>>> import numpy as np
>>> np.set_printoptions(precision=2, suppress=True, linewidth=200)
>>> m1 = np.load("a.npy")
>>> m1
array([[-13.19,  -2.25, -10.51],
       [ -5.17,  -2.09,  -3.87],
       [ -4.4 ,  -2.03,  -3.3 ],
       [ -2.98,  -1.89,  -2.28],
       [ -2.81,  -1.86,  -2.16],
       [ -2.41,  -1.8 ,  -1.89],
       [ -1.19,  -1.48,  -1.13],
       [ -0.96,  -1.37,  -0.99],
       [  0.09,   0.25,   0.28],
       [  0.4 ,   0.85,   1.22],
       [  1.33,   1.81,   3.57],
       [  6.36,   4.12,  13.67],
       [  7.87,   4.58,  16.44],
       [  8.87,   4.86,  18.23],
       [  9.56,   5.04,  19.45],
       [ 14.39,   6.17,  27.81]])
>>> B = m1 / np.sqrt((m1 ** 2).mean(axis=1, keepdims=True))
>>> np.linalg.matrix_rank(m1 - m1.mean(axis=1, keepdims=True))
np.int64(2)
>>> np.linalg.norm(B, axis=1)
array([1.73, 1.73, 1.73, 1.73, 1.73, 1.73, 1.73, 1.73, 1.73, 1.73, 1.73, 1.73, 1.73, 1.73, 1.73, 1.73])
>>> dist = np.linalg.norm(m1[:, None] - m1[None], axis=-1)
>>> dist[:5, :5]
array([[ 0.  , 10.41, 11.37, 13.12, 13.33],
       [10.41,  0.  ,  0.96,  2.71,  2.92],
       [11.37,  0.96,  0.  ,  1.75,  1.96],
       [13.12,  2.71,  1.75,  0.  ,  0.21],
       [13.33,  2.92,  1.96,  0.21,  0.  ]])
>>> (dist + 1e9 * np.eye(16)).round(6).argmin(axis=1)
array([ 1,  2,  1,  4,  3,  4,  7,  6,  9,  8,  9, 12, 13, 14, 13, 14])
>>> dist.mean(axis=1).argmax()
np.int64(15)
>>> hat = m1 @ np.linalg.solve(m1.T @ m1, m1.T)
>>> np.round(np.linalg.eigvalsh(hat), 2) + 0
array([0., 0., 0., 0., 0., 0., 0., 0., 0., 0., 0., 0., 0., 1., 1., 1.])
>>> np.linalg.matrix_rank(np.eye(16) - hat)
np.int64(13)
>>> np.round(np.diag(hat), 2) + 0
array([0.83, 0.16, 0.15, 0.14, 0.14, 0.13, 0.11, 0.1 , 0.  , 0.03, 0.08, 0.14, 0.16, 0.18, 0.2 , 0.46])
>>> M = np.load("data.npy")
>>> M
array([[ 0.1,  0.4, -0.9],
       [ 0.3, -0.3,  1.6],
       [-1. , -0.3, -2.9],
       [-1.8,  3. ,  1.3]])
>>> B = np.c_[M[:, :1] @ np.array([[-1]]), np.array([2, 4, 0, 0])]
>>> B
array([[-0.1,  2. ],
       [-0.3,  4. ],
       [ 1. ,  0. ],
       [ 1.8,  0. ]])
>>> np.round(np.linalg.norm(B - M @ np.linalg.lstsq(M, B)[0], axis=0), 2) + 0
array([0.  , 4.25])
>>> np.linalg.matrix_rank(np.c_[M, B])
np.int64(4)
>>> np.round(np.linalg.lstsq(M, B[:, 0])[0], 2) + 0
array([-1.,  0.,  0.])
>>> np.linalg.norm(np.linalg.qr(M)[0].T @ B, axis=0) ** 2 / ((B ** 2).sum(axis=0) + 1e-12)
array([1. , 0.1])
>>> np.linalg.matrix_rank(B)
np.int64(2)
